% python3 -q
>>> import numpy as np
>>> import numpy.linalg as la
>>> np.set_printoptions(precision=2, suppress=True, linewidth=200, legacy="1.25")
>>> other = np.array([[1, 1, 0, 1, -1],
...     [0, -1, 1, 1, -1],
...     [-1, -2, -1, -2, -2],
...     [-2, 2, 1, 1, 2],
...     [2, -1, 2, -1, -1]])
>>> arr = np.tril(other)
>>> arr
array([[ 1,  0,  0,  0,  0],
       [ 0, -1,  0,  0,  0],
       [-1, -2, -1,  0,  0],
       [-2,  2,  1,  1,  0],
       [ 2, -1,  2, -1, -1]])
>>> gram = arr.T @ arr
>>> gram
array([[10, -4,  3, -4, -2],
       [-4, 10,  2,  3,  1],
       [ 3,  2,  6, -1, -2],
       [-4,  3, -1,  2,  1],
       [-2,  1, -2,  1,  1]])
>>> np.diag(gram)
array([10, 10,  6,  2,  1])
>>> (arr @ arr.T).shape
(5, 5)
>>> np.trace(gram), (arr ** 2).sum()
(29, 29)
>>> la.svd(arr, compute_uv=False) ** 2
array([16.38,  9.77,  2.71,  0.13,  0.02])
>>> la.eigvalsh(gram)[::-1]
array([16.38,  9.77,  2.71,  0.13,  0.02])
>>> np.allclose(gram, gram.T)
True
>>> arr @ arr
array([[ 1,  0,  0,  0,  0],
       [ 0,  1,  0,  0,  0],
       [ 0,  4,  1,  0,  0],
       [-5, -2,  0,  1,  0],
       [ 0, -4, -5,  0,  1]])
>>> x = np.array([-2, 1, 1, 2, 0])
>>> h = np.maximum(arr @ x, 0)
>>> np.tanh(arr @ x)
array([-0.96, -0.76, -0.76,  1.  , -1.  ])
>>> arr * (h > 1e-9)[:, None]
array([[ 0,  0,  0,  0,  0],
       [ 0,  0,  0,  0,  0],
       [ 0,  0,  0,  0,  0],
       [-2,  2,  1,  1,  0],
       [ 0,  0,  0,  0,  0]])
>>> arr.T @ h
array([-18,  18,   9,   9,   0])
>>> np.flatnonzero(h > 1e-9)
array([3])
>>> x = np.array([2, 0, 2, 0, 0])
>>> target = arr @ x
>>> c, lr = np.zeros(5), 1 / la.norm(arr, 2) ** 2
>>> for i in range(12):
...     c -= lr * arr.T @ (arr @ c - target)
...     if i % 2 == 0: print(i, round(la.norm(arr @ c - target), 2))
... 
0 2.55
2 0.52
4 0.32
6 0.31
8 0.3
10 0.3
>>> np.round(la.cond(arr), 2)
30.2
>>> f, r1 = arr[0], arr[3]
>>> f @ f
1
>>> p = (f @ r1) / (f @ f) * f
>>> np.outer(f, r1)
array([[-2,  2,  1,  1,  0],
       [ 0,  0,  0,  0,  0],
       [ 0,  0,  0,  0,  0],
       [ 0,  0,  0,  0,  0],
       [ 0,  0,  0,  0,  0]])
>>> r1 - p
array([0., 2., 1., 1., 0.])
>>> la.matrix_rank(np.outer(f, r1))
1
>>> rng = np.random.default_rng(93822)
>>> W0 = np.triu(rng.random((5, 5)) < 0.5, 1).astype(int)
>>> W0 = W0 + W0.T
>>> W0
array([[0, 0, 1, 0, 0],
       [0, 0, 0, 0, 1],
       [1, 0, 0, 1, 1],
       [0, 0, 1, 0, 0],
       [0, 1, 1, 0, 0]])
>>> other = np.array([[2, 3, 4], [2, 4, 3], [0, 5, 5], [3, 3, 2], [1, 2, 3]])
>>> np.einsum("ij->j", W0)
array([1, 1, 3, 1, 2])
>>> la.matrix_rank(W0 @ other)
3
>>> other @ W0
Traceback (most recent call last):
  File "<python-input-39>", line 1, in <module>
    other @ W0
    ~~~~~~^~~~
ValueError: matmul: Input operand 1 has a mismatch in its core dimension 0, with gufunc signature (n?,k),(k,m?)->(n?,m?) (size 5 is different from 3)
>>> la.matrix_rank(np.vstack([W0, other.T]))
5
>>> np.einsum("ik,kj->ji", W0, other)
array([[0, 1, 6, 0, 2],
       [5, 2, 8, 5, 9],
       [5, 3, 9, 5, 8]])
>>> other = W0 / np.sqrt((W0 ** 2).mean(axis=1, keepdims=True))
>>> la.matrix_rank(other) == la.matrix_rank(W0)
True
>>> la.matrix_rank(W0 - W0.mean(axis=1, keepdims=True))
3
>>> vals, V = la.eigh(W0)
>>> x = np.array([1, 2, 3, 3, 1])
>>> np.round(V * np.abs(vals) @ V.T, 2) + 0
array([[0.65, 0.  , 0.  , 0.65, 0.38],
       [0.  , 0.92, 0.38, 0.  , 0.  ],
       [0.  , 0.38, 1.69, 0.  , 0.  ],
       [0.65, 0.  , 0.  , 0.65, 0.38],
       [0.38, 0.  , 0.  , 0.38, 1.31]])
>>> (np.sign(V[:, -1].round(6)) == np.sign(V[0, -1].round(6))).astype(int)
array([1, 1, 1, 1, 1])
>>> la.eigvalsh(W0[1:, 1:])
array([-1.62, -0.62,  0.62,  1.62])
>>> A = np.loadtxt("out6.csv", delimiter=",")
>>> A
array([[-0.87, -0.01,  0.06],
       [ 3.35, -2.01, -1.93],
       [ 2.17, -1.67, -1.55],
       [ 2.49, -1.42, -1.19],
       [ 0.61, -1.44, -0.69],
       [ 1.56, -1.14, -0.82],
       [ 4.  , -2.8 , -2.24],
       [-0.36, -0.66,  0.15],
       [-2.53,  2.04,  1.65],
       [-0.8 ,  0.81,  0.44],
       [-3.78,  2.54,  2.18],
       [-0.75,  1.37,  0.66],
       [ 0.68, -0.08, -0.43],
       [-2.74,  1.52,  1.2 ],
       [-2.26,  1.67,  1.95],
       [ 3.3 , -2.57, -2.03],
       [-0.84, -0.6 ,  0.82],
       [-3.19,  2.9 ,  2.34],
       [-0.98, -0.13,  0.22],
       [-2.4 ,  2.77,  1.5 ],
       [-2.51,  1.17,  1.61],
       [ 2.16, -0.53, -0.73],
       [-0.71,  1.15,  0.73],
       [-1.5 ,  1.01,  0.19],
       [ 2.27, -1.73, -2.49],
       [-0.33, -0.72, -0.45],
       [-0.49,  1.37,  0.5 ],
       [ 2.45, -0.66, -1.45],
       [-0.3 ,  1.59,  0.  ]])
>>> la.norm(A, axis=1).argmax()
6
>>> np.round(la.norm(A, "nuc"), 2)
20.42
>>> round(float(la.norm(A[7], 1)), 2), round(float(la.norm(A[7], np.inf)), 2)
(1.17, 0.66)
>>> w1 = np.array([[1, 1, 0], [3, -1, -3], [-1, -2, -1]])
>>> c = np.array([3, 5, 0])
>>> hid = np.maximum(A @ w1 + c, 0)
>>> (hid > 0).astype(int)
array([[1, 1, 0],
       [1, 1, 1],
       [1, 1, 1],
       [1, 1, 1],
       [0, 1, 1],
       [1, 1, 1],
       [1, 1, 1],
       [1, 1, 1],
       [1, 0, 0],
       [1, 1, 0],
       [1, 0, 0],
       [1, 1, 0],
       [1, 1, 1],
       [1, 0, 0],
       [1, 0, 0],
       [1, 1, 1],
       [0, 1, 1],
       [1, 0, 0],
       [1, 1, 1],
       [1, 0, 0],
       [1, 0, 0],
       [1, 1, 1],
       [1, 1, 0],
       [1, 1, 0],
       [1, 1, 1],
       [1, 1, 1],
       [1, 1, 0],
       [1, 1, 1],
       [1, 1, 0]])
>>> (hid > 0).mean(axis=0)
array([0.93, 0.76, 0.52])
>>> cent = np.array([[3, 1, -1], [3, 2, -2], [2, 2, 3]])
>>> w1 @ cent
array([[  6,   3,  -3],
       [  0,  -5, -10],
       [-11,  -7,   2]])
>>> P = A @ la.solve(A.T @ A, A.T)
>>> np.diag(P)
array([0.06, 0.09, 0.05, 0.07, 0.08, 0.02, 0.13, 0.06, 0.06, 0.01, 0.11, 0.06, 0.02, 0.11, 0.12, 0.09, 0.19, 0.13, 0.06, 0.15, 0.08, 0.14, 0.04, 0.16, 0.36, 0.12, 0.08, 0.13, 0.2 ])
>>> np.round(np.trace(P), 2)
3.0
>>> np.round(P @ A[:, 2], 2) + 0
array([ 0.06, -1.93, -1.55, -1.19, -0.69, -0.82, -2.24,  0.15,  1.65,  0.44,  2.18,  0.66, -0.43,  1.2 ,  1.95, -2.03,  0.82,  2.34,  0.22,  1.5 ,  1.61, -0.73,  0.73,  0.19, -2.49, -0.45,  0.5 ,
       -1.45,  0.  ])
>>> Q, V = la.qr(A[:, :2])[0], la.qr(A[:, 2:])[0]
>>> sig = la.svd(Q.T @ V, compute_uv=False)
>>> (sig > 0.9).sum()
1
>>> sig
array([0.96])
>>> round(float(la.norm(Q @ Q.T - V @ V.T, 2)), 2)
1.0
>>> z = A[:, 1] > np.median(A[:, 1])
>>> f = A[z].mean(axis=0) - A[~z].mean(axis=0)
>>> np.argsort(-np.abs(f).round(6), kind="stable")
array([0, 1, 2])
>>> round((((A - A.mean(axis=0)) @ f > 0) == z).mean(), 2)
0.93
>>> E = np.loadtxt("test18.csv", delimiter=",")
>>> E
array([[ 0.69, -0.72],
       [-0.72, -0.69]])
>>> gram = np.cov(A, rowvar=False)
>>> gram
array([[ 4.66, -3.15, -2.83],
       [-3.15,  2.63,  2.03],
       [-2.83,  2.03,  1.87]])
>>> np.corrcoef(A.T)
array([[ 1.  , -0.9 , -0.96],
       [-0.9 ,  1.  ,  0.91],
       [-0.96,  0.91,  1.  ]])
>>> gram.shape
(3, 3)
>>> np.median(A, axis=0)
array([-0.49, -0.08,  0.15])
>>> round(np.corrcoef(A[:, 2], A[:, 0])[0, 1], 2)
-0.96
>>> la.eigvalsh(gram)[::-1]
array([8.72, 0.34, 0.1 ])
>>> np.argsort(-A.std(axis=0).round(6), kind="stable")
array([0, 1, 2])
>>> Q, Rm = la.qr(E)
>>> np.abs(np.diag(Rm))
array([1., 1.])
>>> abs(Rm[0, 0]), round(la.norm(E[:, 0]), 2)
(1.0, 1.0)
>>> Q
array([[-0.69,  0.72],
       [ 0.72,  0.69]])
>>> vals, V = la.eigh(Q)
>>> x = np.array([0, 1])
>>> round(np.abs(Q).sum(axis=1).max(), 2), np.abs(vals).max()
(1.41, 1.0)
>>> round(float(x @ Q @ x / (x @ x)), 2), vals[0], vals[-1]
(0.69, -1.0, 1.0)
>>> np.round(x @ Q @ x, 2)
0.69
>>> P = np.triu(np.array([[1, -3], [-4, 6]]), 1) + np.eye(2)
>>> other = P @ E @ la.inv(P)
>>> np.trace(other), np.trace(E)
(0.0, 0.0)
>>> other
array([[ 2.86,  9.93],
       [-0.72, -2.86]])
>>> w1 = np.array([[1, -1, 2], [-1, -1, 4]])
>>> c = np.array([0, 2, 2])
>>> hid = np.maximum(E @ w1 + c, 0)
>>> la.matrix_rank(hid)
2
>>> hid
array([[1.41, 2.03, 0.48],
       [0.  , 3.41, 0.  ]])
>>> cent = np.array([[-1, -3, 3], [0, -2, 1], [0, 2, -2]])
>>> w1 @ cent
array([[ -1,   3,  -2],
       [  1,  13, -12]])
>>> hid @ cent
array([[-1.41, -7.34,  5.31],
       [ 0.  , -6.83,  3.41]])
>>> m1 = np.load("data.npy")
>>> m1
array([[-0.36,  0.  , -0.45, -0.72],
       [ 0.76,  0.  ,  0.95,  1.52],
       [ 0.56,  0.  ,  0.7 ,  1.12],
       [-0.24,  0.  , -0.3 , -0.48]])
>>> left, sig, VT = la.svd(m1)
>>> V = VT[:(sig > 1e-8).sum()]
>>> x = m1[0] + -2 * m1[1] + rng.integers(2) * np.eye(4)[1]
>>> x
array([-1.88,  1.  , -2.35, -3.76])
>>> round(la.norm(x - V.T @ V @ x), 2)
1.0
>>> V.T @ V
array([[0.15, 0.  , 0.19, 0.3 ],
       [0.  , 0.  , 0.  , 0.  ],
       [0.19, 0.  , 0.24, 0.38],
       [0.3 , 0.  , 0.38, 0.61]])
>>> left, sig, VT = la.svd(m1)
>>> sig.round(2) + 0
array([2.66, 0.  , 0.  , 0.  ])
>>> other = left[:, :1] @ np.diag(sig[:1]) @ VT[:1]
>>> np.round(la.norm(m1 - other, 2), 2), np.round(sig[1], 2)
(0.0, 0.0)
>>> other
array([[-0.36,  0.  , -0.45, -0.72],
       [ 0.76,  0.  ,  0.95,  1.52],
       [ 0.56,  0.  ,  0.7 ,  1.12],
       [-0.24,  0.  , -0.3 , -0.48]])
>>> round(float(np.abs(m1 - other).max()), 2)
0.0
>>> [round(float(x), 2) for x in la.svd(m1, compute_uv=False)[:3]]
[2.66, 0.0, 0.0]
>>> la.matrix_rank(m1, rtol=0.1)
1
>>> np.argsort(-la.norm(m1, axis=0).round(6), kind="stable")[:3]
array([3, 2, 0])
>>> np.round(la.norm(m1, 2) / la.norm(m1), 2)
1.0
>>> J = np.load("arr.npy")
>>> J
array([[ 3.1,  2. ,  1. ,  3. , -1. ],
       [ 2. , -0.9, -3. ,  1. ,  3. ],
       [ 2. ,  1. ,  2.1,  3. , -2. ],
       [-2. , -3. , -1. ,  2.1, -1. ],
       [ 3. ,  2. ,  1. ,  3. , -0.9]])
>>> np.allclose(J @ J.T, J.T @ J)
False
>>> np.sort(np.abs(la.eigvals(J)))
array([0.1 , 1.56, 2.17, 4.75, 4.75])
>>> np.round(la.det(J), 2)
-7.66
>>> np.trace(J)
5.5
>>> la.eigvals(J)
array([ 3.  +3.68j,  3.  -3.68j, -2.17+0.j  ,  0.1 +0.j  ,  1.56+0.j  ])
>>> np.poly(J)
array([  1.  ,  -5.5 ,  16.1 ,  32.49, -79.96,   7.66])
>>> np.round(la.eigvals(J).sum().real, 2)
5.5
>>> np.round(la.det(J[::-1]), 2)
-7.66
>>> np.kron(np.eye(2, dtype=int), J)
array([[ 3.1,  2. ,  1. ,  3. , -1. ,  0. ,  0. ,  0. ,  0. , -0. ],
       [ 2. , -0.9, -3. ,  1. ,  3. ,  0. , -0. , -0. ,  0. ,  0. ],
       [ 2. ,  1. ,  2.1,  3. , -2. ,  0. ,  0. ,  0. ,  0. , -0. ],
       [-2. , -3. , -1. ,  2.1, -1. , -0. , -0. , -0. ,  0. , -0. ],
       [ 3. ,  2. ,  1. ,  3. , -0.9,  0. ,  0. ,  0. ,  0. , -0. ],
       [ 0. ,  0. ,  0. ,  0. , -0. ,  3.1,  2. ,  1. ,  3. , -1. ],
       [ 0. , -0. , -0. ,  0. ,  0. ,  2. , -0.9, -3. ,  1. ,  3. ],
       [ 0. ,  0. ,  0. ,  0. , -0. ,  2. ,  1. ,  2.1,  3. , -2. ],
       [-0. , -0. , -0. ,  0. , -0. , -2. , -3. , -1. ,  2.1, -1. ],
       [ 0. ,  0. ,  0. ,  0. , -0. ,  3. ,  2. ,  1. ,  3. , -0.9]])
>>> np.einsum("ii->", J)
5.5
>>> round(float(la.det(2 * J)), 2), round(float(la.det(J)), 2)
(-244.98, -7.66)
>>> f = np.array([-2, -1, 2, 0, 0])
>>> other = J + np.outer(f, np.eye(5)[2])
>>> np.round(la.det(other) / la.det(J), 2), round(1 + la.solve(J, f)[2], 2)
(10.66, 10.66)
>>> other
array([[ 3.1,  2. , -1. ,  3. , -1. ],
       [ 2. , -0.9, -4. ,  1. ,  3. ],
       [ 2. ,  1. ,  4.1,  3. , -2. ],
       [-2. , -3. , -1. ,  2.1, -1. ],
       [ 3. ,  2. ,  1. ,  3. , -0.9]])
>>> x = np.array([2, 0, 2, 2, 2])
>>> other @ (2 * x)
array([16.4,  8. , 28.4, -7.6, 24.4])
>>> other @ np.eye(5)[2]
array([-1. , -4. ,  4.1, -1. ,  1. ])
>>> other @ x
array([ 8.2,  4. , 14.2, -3.8, 12.2])
>>> np.sign((other @ x).round(6))
array([ 1.,  1.,  1., -1.,  1.])
>>> other @ np.ones(5)
array([ 6.1,  1.1,  8.1, -4.9,  8.1])
>>> other = np.array([[3, -3, -3, 5, -1],
...     [0, -3, -1, 0, 1],
...     [-1, 4, 5, -2, -2],
...     [1, 3, -2, -4, -1],
...     [-2, -2, -4, 3, -3]])
>>> F = np.triu(other, 1)
>>> F
array([[ 0, -3, -3,  5, -1],
       [ 0,  0, -1,  0,  1],
       [ 0,  0,  0, -2, -2],
       [ 0,  0,  0,  0, -1],
       [ 0,  0,  0,  0,  0]])
>>> # rows and columns are dependent
>>> left, sig = la.svd(F)
Traceback (most recent call last):
  File "<python-input-151>", line 1, in <module>
    left, sig = la.svd(F)
    ^^^^^^^^^
ValueError: too many values to unpack (expected 2)
>>> left, sig, VT = la.svd(F, full_matrices=False)
>>> np.round(VT @ VT.T, 2) + 0
array([[1., 0., 0., 0., 0.],
       [0., 1., 0., 0., 0.],
       [0., 0., 1., 0., 0.],
       [0., 0., 0., 1., 0.],
       [0., 0., 0., 0., 1.]])
>>> np.abs(left[:, 0]).round(6).argmax()
0
>>> np.allclose(left * sig @ VT, F)
True
>>> np.round(left.T @ F @ VT.T, 2) + 0
array([[6.77, 0.  , 0.  , 0.  , 0.  ],
       [0.  , 2.76, 0.  , 0.  , 0.  ],
       [0.  , 0.  , 1.21, 0.  , 0.  ],
       [0.  , 0.  , 0.  , 0.27, 0.  ],
       [0.  , 0.  , 0.  , 0.  , 0.  ]])
>>> np.abs(VT[0])
array([0.  , 0.43, 0.44, 0.78, 0.08])
>>> np.cumsum(sig ** 2) / np.sum(sig ** 2)
array([0.83, 0.97, 1.  , 1.  , 1.  ])
